>>> import numpy as np
>>> from numpy import linalg as LA
>>> np.set_printoptions(precision=3, suppress=True, linewidth=200)
>>> K = np.load("arr.npy")
>>> K
array([[2, 1, 2, 2, 1, 1],
       [1, 2, 1, 1, 0, 1],
       [2, 2, 2, 0, 0, 2],
       [0, 2, 1, 0, 1, 2],
       [1, 2, 2, 2, 2, 0],
       [2, 1, 0, 0, 1, 2]])
>>> other = K / np.sqrt((K ** 2).mean(axis=1, keepdims=True))
>>> LA.matrix_rank(K - K.mean(axis=1, keepdims=True))
np.int64(5)
>>> arr = np.loadtxt("a.csv", delimiter=",")
>>> arr
array([[21.392, 14.306, 13.249, 22.769, 14.889, 16.871],
       [ 8.523,  6.147,  4.259, 10.094,  6.057,  6.233],
       [37.304, 19.126, 30.857, 29.923, 24.215, 33.356],
       [ 8.853,  4.71 ,  6.759,  8.353,  5.871,  7.892]])
>>> r0 = np.array([1, 2])
>>> np.correlate(K[3], K[4], "full")
array([ 0,  0,  4,  6,  6,  8, 10,  7,  6,  5,  2])
>>> np.polyval(r0, K[3])
array([2, 4, 3, 2, 3, 4])
>>> np.convolve(K[3], r0)
array([0, 2, 5, 2, 1, 4, 4])
>>> np.array([np.convolve(row, r0, "same") for row in K])
array([[2, 5, 4, 6, 5, 3],
       [1, 4, 5, 3, 2, 1],
       [2, 6, 6, 4, 0, 2],
       [0, 2, 5, 2, 1, 4],
       [1, 4, 6, 6, 6, 4],
       [2, 5, 2, 0, 1, 4]])
>>> [round(float(x), 3) for x in LA.svd(arr, compute_uv=False)[:3]]
[87.855, 8.149, 0.555]
>>> np.argsort(-LA.norm(arr, axis=0).round(6), kind="stable")[:3]
array([0, 3, 5])
>>> round(float(LA.norm(arr, 2) / LA.norm(arr)), 3)
0.996
>>> other = np.array([[-2, -2, 1],
...     [1, 2, 1],
...     [0, 2, 1],
...     [-2, -2, 2],
...     [2, -2, 0],
...     [-2, 1, -1]])
>>> other.T @ arr.T
array([[ -77.98 ,  -31.439, -133.61 ,  -33.744],
       [ -46.119,  -22.303,  -49.562,  -15.324],
       [  77.614,   32.884,  113.777,   29.136]])
>>> LA.matrix_rank(np.vstack([arr, other.T]))
np.int64(6)
>>> np.einsum("ij,ij->i", arr, arr)
array([1862.556,  305.993, 5303.922,  312.769])
>>> arr @ other
array([[ -77.98 ,  -46.119,   77.614],
       [ -31.439,  -22.303,   32.884],
       [-133.61 ,  -49.562,  113.777],
       [ -33.744,  -15.324,   29.136]])
>>> np.einsum("ik,kj->ij", arr, other)
array([[ -77.98 ,  -46.119,   77.614],
       [ -31.439,  -22.303,   32.884],
       [-133.61 ,  -49.562,  113.777],
       [ -33.744,  -15.324,   29.136]])
>>> np.round(LA.norm(arr, "nuc"), 3)
np.float64(96.703)
>>> LA.norm(arr, axis=0)
array([44.724, 25.108, 34.518, 39.818, 29.651, 38.709])
>>> W0 = np.load("data.npy")
>>> W0
array([[-0.108, -0.043,  0.455,  0.394],
       [-0.216, -0.288, -0.323,  0.273],
       [ 0.684,  0.084, -0.506, -0.183],
       [-0.18 , -0.027,  0.308, -0.843],
       [ 0.504,  0.459,  0.498,  0.162],
       [-0.432,  0.835, -0.301,  0.016]])
>>> np.round(W0[:, 2] @ W0[:, 1], 3)
np.float64(-0.0)
>>> LA.pinv(W0)
array([[-0.108, -0.216,  0.684, -0.18 ,  0.504, -0.432],
       [-0.043, -0.288,  0.084, -0.027,  0.459,  0.835],
       [ 0.455, -0.323, -0.506,  0.308,  0.498, -0.301],
       [ 0.394,  0.273, -0.183, -0.843,  0.162,  0.016]])
>>> LA.norm(W0, axis=0)
array([1., 1., 1., 1.])
>>> np.round(W0.T @ W0, 3) + 0
array([[1., 0., 0., 0.],
       [0., 1., 0., 0.],
       [0., 0., 1., 0.],
       [0., 0., 0., 1.]])
